% ipython --no-banner

In [1]: import numpy as np

In [2]: from numpy import linalg as LA

In [3]: np.set_printoptions(precision=4, suppress=True, linewidth=100)

In [4]: basis = 10 * np.array([[0.5, -2.0, 0.5, 1.9, 0.5, -2.0],
   ...:     [1.3, -0.9, 0.7, -0.3, 0.9, -2.1],
   ...:     [0.2, 0.9, 0.4, -0.1, -0.3, -0.2]])

In [5]: rng = np.random.default_rng(260928)

In [6]: idx = rng.integers(0, 3, 41)

In [7]: mat = basis[idx] + rng.normal(size=(41, 6))

In [8]: mat
Out[8]: 
array([[  2.7985,  10.4556,   5.3117,  -0.0642,  -2.685 ,  -3.672 ],
       [  5.8509, -19.7455,   3.7679,  17.7506,   5.2391, -21.4711],
       [  3.1173, -21.0186,   4.9169,  17.9561,   5.013 , -20.1823],
       [  5.6176, -21.1603,   4.2834,  18.3827,   8.179 , -20.4462],
       [  5.3415, -18.7402,   4.7674,  18.5044,   3.9308, -18.1839],
       [  3.1044, -20.1114,   4.5101,  20.6322,   5.1905, -20.032 ],
       [ 13.5033,  -8.3078,   5.8581,  -3.597 ,   8.1066, -18.5133],
       [  4.3913, -19.9157,   3.9591,  19.4739,   7.7142, -20.0599],
       [ 13.3648,  -9.6565,   7.6697,  -3.6087,   8.3357, -20.9959],
       [  1.3983,   8.2131,   5.2134,  -1.8172,  -2.306 ,  -3.3198],
       [  6.9653, -19.1234,   5.2036,  18.6505,   7.8858, -18.8202],
       [  6.0196, -18.816 ,   6.9627,  18.2759,   6.3507, -20.4552],
       [  4.2512, -19.2082,   6.0111,  18.5764,   4.8795, -17.5174],
       [  1.2771,  10.1533,   3.915 ,  -1.7548,  -1.751 ,  -2.4415],
       [  2.8843,   7.2735,   3.8796,  -2.2046,  -3.2186,  -2.077 ],
       [ 12.7226,  -9.5178,   5.1343,  -5.0213,   8.7694, -19.6568],
       [  4.8546, -19.0632,   5.675 ,  18.4164,   4.2927, -19.5443],
       [  3.0972,   7.9245,   3.6046,  -1.0155,  -3.914 ,  -4.3137],
       [  5.7864, -20.6993,   4.9895,  19.8128,   3.4562, -20.8221],
       [ 13.7067,  -9.7963,   7.7537,  -3.4039,   9.5631, -22.9961],
       [  2.9576,   8.6173,   4.9688,  -0.9369,  -2.6126,  -1.7119],
       [ 12.8308,  -7.8573,   6.8284,  -2.8928,   6.8178, -20.7638],
       [ 13.9185, -10.243 ,   6.2258,  -3.9964,   8.1914, -21.6703],
       [  1.3405,   9.6184,   2.5183,   0.6708,  -1.8482,  -1.0717],
       [ 14.4944,  -7.3351,   6.6147,  -1.7182,  10.3155, -21.3704],
       [  4.7489, -18.8019,   5.8773,  17.4224,   4.6998, -20.2162],
       [ 13.4866,  -9.5644,   6.4493,  -2.5188,   8.0641, -20.3393],
       [ 13.5432,  -9.1126,   5.908 ,  -4.0889,   9.5119, -21.032 ],
       [ 11.2844,  -9.2339,   7.3285,  -3.5443,   8.9497, -20.511 ],
       [  3.6092, -20.1604,   3.5626,  18.6521,   5.6597, -20.291 ],
       [  4.1611, -19.6869,   4.6893,  19.9476,   6.0784, -18.731 ],
       [  5.2377, -19.0824,   2.6328,  19.3853,   4.5664, -20.4722],
       [ 13.3192, -10.3856,   6.3282,  -2.8121,   9.9278, -22.5404],
       [ 14.2411,  -8.6646,   6.5777,  -3.5127,   9.9974, -21.6356],
       [  1.2543,  10.1123,   3.9258,  -1.8197,  -4.8045,  -0.883 ],
       [ 14.021 , -10.1521,   6.9131,  -3.4122,  10.5778, -18.3292],
       [ 12.4998, -10.0364,   6.6563,  -3.0362,   9.6415, -19.9391],
       [  4.4686, -21.2989,   4.992 ,  18.518 ,   5.8853, -20.4604],
       [  0.8093,  11.5574,   4.3495,  -0.7485,  -2.4303,  -1.7061],
       [  5.3384, -20.414 ,   6.3123,  20.0407,   4.2188, -20.5825],
       [  5.1568, -19.4722,   5.9874,  18.9149,   5.1707, -19.6238]])

In [9]: dist = LA.norm(mat[:, None] - mat[None], axis=-1)

In [10]: (dist + 1e9 * np.eye(41)).round(6).argmin(axis=1)
Out[10]: 
array([20, 31, 37,  7, 16, 30, 15,  3, 26, 20, 11, 40,  4, 38, 20, 27, 40, 14, 39, 32, 14, 26,  8,
       13, 33, 16,  8, 33, 36,  2,  5,  1, 19, 27, 38, 36, 28,  2, 13, 18, 16])

In [11]: LA.matrix_rank(dist ** 2)
Out[11]: np.int64(8)

In [12]: dist[:5, :5]
Out[12]: 
array([[ 0.    , 40.2588, 40.5889, 41.8122, 38.1879],
       [40.2588,  0.    ,  3.4882,  3.5234,  3.9185],
       [40.5889,  3.4882,  0.    ,  4.1168,  3.953 ],
       [41.8122,  3.5234,  4.1168,  0.    ,  5.4173],
       [38.1879,  3.9185,  3.953 ,  5.4173,  0.    ]])

In [13]: x0 = np.array([-1, 1, 3, 0, -2, 3])

In [14]: y = mat @ x0

In [15]: np.round(LA.pinv(mat) @ mat, 4) + 0
Out[15]: 
array([[1., 0., 0., 0., 0., 0.],
       [0., 1., 0., 0., 0., 0.],
       [0., 0., 1., 0., 0., 0.],
       [0., 0., 0., 1., 0., 0.],
       [0., 0., 0., 0., 1., 0.],
       [0., 0., 0., 0., 0., 1.]])

In [16]: try:
    ...:     LA.solve(mat, y)
    ...: except LA.LinAlgError as e:
    ...:     print(repr(e))
    ...: 
LinAlgError('Last 2 dimensions of the array must be square')

In [17]: np.round(LA.lstsq(mat, y)[0], 4) + 0
Out[17]: array([-1.,  1.,  3.,  0., -2.,  3.])

In [18]: y = y + 0.3 * rng.normal(size=41)

In [19]: y
Out[19]: 
array([ 18.1047, -89.2709, -80.3485, -91.4407, -72.0184, -80.1624, -76.3769, -88.4349, -80.012 ,
        17.5508, -83.2145, -78.0468, -67.7067,  16.9945,  16.5412, -83.5848, -74.6397,  10.3214,
       -80.9094, -87.83  ,  21.1535, -75.963 , -86.7598,  15.9496, -86.9183, -75.3249, -80.5785,
       -86.7805, -78.019 , -85.5203, -77.9914, -86.8152, -92.2311, -88.1031,  27.5426, -79.9787,
       -81.8276, -83.6296,  23.8414, -76.8471, -75.7998])

In [20]: beta, *_ = LA.lstsq(mat, y)

In [21]: np.round(mat.T @ (y - mat @ beta), 4) + 0
Out[21]: array([0., 0., 0., 0., 0., 0.])

In [22]: round(float(LA.norm(y - mat @ beta)), 4)
Out[22]: 1.7102

In [23]: [round(float(LA.norm(LA.solve(mat.T @ mat + lam * np.eye(6), mat.T @ y))), 2) for lam in (0, 1, 10, 100)]
Out[23]: [4.94, 4.85, 4.32, 3.36]

In [24]: cov = np.cov(mat, rowvar=False)

In [25]: mat.std(axis=0)
Out[25]: array([ 4.6969, 11.1934,  1.301 , 10.6464,  4.5273,  7.5029])

In [26]: LA.eigvalsh(cov)[::-1]
Out[26]: array([249.8998,  94.0364,   1.3125,   0.9932,   0.7695,   0.6497])

In [27]: np.argsort(-mat.std(axis=0).round(6), kind="stable")
Out[27]: array([1, 3, 5, 0, 4, 2])

In [28]: cov.shape
Out[28]: (6, 6)

In [29]: round(float(np.corrcoef(mat[:, 3], mat[:, 1])[0, 1]), 4)
Out[29]: -0.7359

In [30]: X = np.load("a.npy")

In [31]: X
Out[31]: 
array([[16, 32, 16, 40, 16, 40, 16, 16, 16, 32, 24, 16, 32],
       [18, 18, 18, 23,  9, 23, 14, 18, 14, 25,  9, 16, 16],
       [10, 18, 10, 19,  9, 19,  6, 10,  6, 17, 13,  8, 16],
       [ 0, 12,  0, 12,  6, 12,  0,  0,  0,  6, 12,  0, 12],
       [14, 32, 14, 25, 16, 25,  0, 14,  0, 23, 25,  7, 25],
       [ 2, 20,  2, 21, 10, 21,  2,  2,  2, 12, 19,  2, 20],
       [16, 30, 16, 40, 15, 40, 18, 16, 18, 32, 22, 17, 31],
       [ 2, 20,  2, 33, 10, 33, 14,  2, 14, 18, 19,  8, 26],
       [ 2,  6,  2, 11,  3, 11,  6,  2,  6,  7,  5,  4,  8],
       [18, 24, 18, 21, 12, 21,  6, 18,  6, 24, 15, 12, 18],
       [ 4,  6,  4, 22,  3, 22, 18,  4, 18, 14,  4, 11, 13],
       [ 6, 16,  6, 21,  8, 21,  8,  6,  8, 15, 13,  7, 17],
       [16, 18, 16, 28,  9, 28, 18, 16, 18, 26, 10, 17, 19],
       [12, 18, 12, 26,  9, 26, 14, 12, 14, 22, 12, 13, 19],
       [12, 28, 12, 24, 14, 24,  2, 12,  2, 21, 22,  7, 23]])

In [32]: # rows and columns are dependent

In [33]: LA.matrix_rank(X, rtol=0.1)
Out[33]: np.int64(3)

In [34]: feats = np.load("dump.npy")

In [35]: feats
Out[35]: 
array([[ 0.9999, -0.0027,  0.0016, -0.0003, -0.0062, -0.0016,  0.0002, -0.0023, -0.0052,  0.0072,
         0.0018, -0.0016,  0.0009,  0.0017,  0.0015],
       [-0.0027,  0.9507,  0.0291, -0.0063, -0.1133, -0.0297,  0.0035, -0.0425, -0.0962,  0.1314,
         0.0333, -0.0291,  0.017 ,  0.0308,  0.0279],
       [ 0.0016,  0.0291,  0.9828,  0.0037,  0.0669,  0.0175, -0.0021,  0.0251,  0.0568, -0.0776,
        -0.0197,  0.0172, -0.01  , -0.0182, -0.0165],
       [-0.0003, -0.0063,  0.0037,  0.9992, -0.0145, -0.0038,  0.0005, -0.0054, -0.0123,  0.0168,
         0.0043, -0.0037,  0.0022,  0.0039,  0.0036],
       [-0.0062, -0.1133,  0.0669, -0.0145,  0.7398, -0.0681,  0.0081, -0.0975, -0.2209,  0.3017,
         0.0765, -0.0668,  0.039 ,  0.0706,  0.064 ],
       [-0.0016, -0.0297,  0.0175, -0.0038, -0.0681,  0.9822,  0.0021, -0.0255, -0.0578,  0.079 ,
         0.02  , -0.0175,  0.0102,  0.0185,  0.0168],
       [ 0.0002,  0.0035, -0.0021,  0.0005,  0.0081,  0.0021,  0.9997,  0.0031,  0.0069, -0.0094,
        -0.0024,  0.0021, -0.0012, -0.0022, -0.002 ],
       [-0.0023, -0.0425,  0.0251, -0.0054, -0.0975, -0.0255,  0.0031,  0.9635, -0.0828,  0.1131,
         0.0287, -0.025 ,  0.0146,  0.0265,  0.024 ],
       [-0.0052, -0.0962,  0.0568, -0.0123, -0.2209, -0.0578,  0.0069, -0.0828,  0.8125,  0.2561,
         0.0649, -0.0567,  0.0331,  0.0599,  0.0543],
       [ 0.0072,  0.1314, -0.0776,  0.0168,  0.3017,  0.079 , -0.0094,  0.1131,  0.2561,  0.6502,
        -0.0887,  0.0774, -0.0453, -0.0819, -0.0742],
       [ 0.0018,  0.0333, -0.0197,  0.0043,  0.0765,  0.02  , -0.0024,  0.0287,  0.0649, -0.0887,
         0.9775,  0.0196, -0.0115, -0.0208, -0.0188],
       [-0.0016, -0.0291,  0.0172, -0.0037, -0.0668, -0.0175,  0.0021, -0.025 , -0.0567,  0.0774,
         0.0196,  0.9829,  0.01  ,  0.0181,  0.0164],
       [ 0.0009,  0.017 , -0.01  ,  0.0022,  0.039 ,  0.0102, -0.0012,  0.0146,  0.0331, -0.0453,
        -0.0115,  0.01  ,  0.9941, -0.0106, -0.0096],
       [ 0.0017,  0.0308, -0.0182,  0.0039,  0.0706,  0.0185, -0.0022,  0.0265,  0.0599, -0.0819,
        -0.0208,  0.0181, -0.0106,  0.9808, -0.0174],
       [ 0.0015,  0.0279, -0.0165,  0.0036,  0.064 ,  0.0168, -0.002 ,  0.024 ,  0.0543, -0.0742,
        -0.0188,  0.0164, -0.0096, -0.0174,  0.9842]])

In [36]: # null space of dimension 1

In [37]: Uu, sv, vt = LA.svd(X)

In [38]: vecs = vt[:(sv > 1e-8).sum()]

In [39]: x0 = X[12] + 2 * X[4] + rng.integers(2) * np.eye(13)[0]

In [40]: x0
Out[40]: array([45., 82., 44., 78., 41., 78., 18., 44., 18., 72., 60., 31., 69.])

In [41]: np.allclose(vecs.T @ vecs @ x0, x0)
Out[41]: False

In [42]: LA.matrix_rank(np.vstack([X, x0]))
Out[42]: np.int64(4)

In [43]: evals, vecs = LA.eigh(feats)

In [44]: (evals > 1e-8).sum(), (evals < -1e-8).sum()
Out[44]: (np.int64(14), np.int64(0))

In [45]: np.round(LA.svd(feats, compute_uv=False), 4) + 0
Out[45]: array([1., 1., 1., 1., 1., 1., 1., 1., 1., 1., 1., 1., 1., 1., 0.])

In [46]: W0 = np.load("test7.npy")

In [47]: W0
Out[47]: 
array([[ 1,  0, -2,  2, -3,  3, -3,  2, -2, -2, -1],
       [ 2,  1, -1,  3, -2,  4, -2,  3, -1, -1,  0],
       [ 4,  3,  1,  5,  0,  6,  0,  5,  1,  1,  2],
       [ 2,  1, -1,  3, -2,  4, -2,  3, -1, -1,  0],
       [ 0, -1, -3,  1, -4,  2, -4,  1, -3, -3, -2],
       [-2, -3, -5, -1, -6,  0, -6, -1, -5, -5, -4],
       [-2, -3, -5, -1, -6,  0, -6, -1, -5, -5, -4],
       [ 2,  1, -1,  3, -2,  4, -2,  3, -1, -1,  0],
       [ 0, -1, -3,  1, -4,  2, -4,  1, -3, -3, -2],
       [-1, -2, -4,  0, -5,  1, -5,  0, -4, -4, -3],
       [ 2,  1, -1,  3, -2,  4, -2,  3, -1, -1,  0],
       [-2, -3, -5, -1, -6,  0, -6, -1, -5, -5, -4],
       [ 1,  0, -2,  2, -3,  3, -3,  2, -2, -2, -1]])

In [48]: Uu, sv, vt = LA.svd(W0)

In [49]: np.argmax(sv[:-1] / (sv[1:] + 1e-6)) + 1
Out[49]: np.int64(2)

In [50]: A2 = Uu[:, :2] @ np.diag(sv[:2]) @ vt[:2]

In [51]: np.round(LA.norm(W0 - A2, 2), 4), round(sv[2], 4)
Out[51]: (np.float64(0.0), np.float64(0.0))

In [52]: A2.round(4) + 0
Out[52]: 
array([[ 1.,  0., -2.,  2., -3.,  3., -3.,  2., -2., -2., -1.],
       [ 2.,  1., -1.,  3., -2.,  4., -2.,  3., -1., -1.,  0.],
       [ 4.,  3.,  1.,  5.,  0.,  6.,  0.,  5.,  1.,  1.,  2.],
       [ 2.,  1., -1.,  3., -2.,  4., -2.,  3., -1., -1.,  0.],
       [ 0., -1., -3.,  1., -4.,  2., -4.,  1., -3., -3., -2.],
       [-2., -3., -5., -1., -6.,  0., -6., -1., -5., -5., -4.],
       [-2., -3., -5., -1., -6.,  0., -6., -1., -5., -5., -4.],
       [ 2.,  1., -1.,  3., -2.,  4., -2.,  3., -1., -1.,  0.],
       [ 0., -1., -3.,  1., -4.,  2., -4.,  1., -3., -3., -2.],
       [-1., -2., -4.,  0., -5.,  1., -5.,  0., -4., -4., -3.],
       [ 2.,  1., -1.,  3., -2.,  4., -2.,  3., -1., -1.,  0.],
       [-2., -3., -5., -1., -6.,  0., -6., -1., -5., -5., -4.],
       [ 1.,  0., -2.,  2., -3.,  3., -3.,  2., -2., -2., -1.]])

In [53]: np.round(np.abs(W0 - A2).max(), 4)
Out[53]: np.float64(0.0)

In [54]: m1 = np.array([[6, 0, 0, 5, 3, 6, 3, 8],
    ...:     [2, 4, 1, 8, 4, 8, 0, 3],
    ...:     [4, 9, 1, 8, 9, 0, 8, 8],
    ...:     [5, 6, 7, 9, 7, 3, 9, 7],
    ...:     [6, 2, 0, 5, 9, 1, 3, 6]])

In [55]: def softmax(z):
    ...:     e = np.exp(z - z.max(axis=-1, keepdims=True))
    ...:     return e / e.sum(axis=-1, keepdims=True)
    ...: 

In [56]: np.round(softmax(10 * m1[2]), 4) + 0
Out[56]: array([0. , 0.5, 0. , 0. , 0.5, 0. , 0. , 0. ])

In [57]: softmax(m1).sum(axis=1)
Out[57]: array([1., 1., 1., 1., 1.])

In [58]: att = m1 @ m1.T / np.sqrt(8)

In [59]: softmax(att)[2] @ m1
Out[59]: array([4.0001, 8.9998, 1.0004, 8.0001, 8.9999, 0.0002, 8.0001, 7.9999])

In [60]: np.round(softmax(att), 4) + 0
Out[60]: 
array([[0.0017, 0.    , 0.0017, 0.9966, 0.    ],
       [0.    , 0.0141, 0.0024, 0.9835, 0.    ],
       [0.    , 0.    , 0.9999, 0.0001, 0.    ],
       [0.    , 0.    , 0.    , 1.    , 0.    ],
       [0.    , 0.    , 0.99  , 0.01  , 0.    ]])
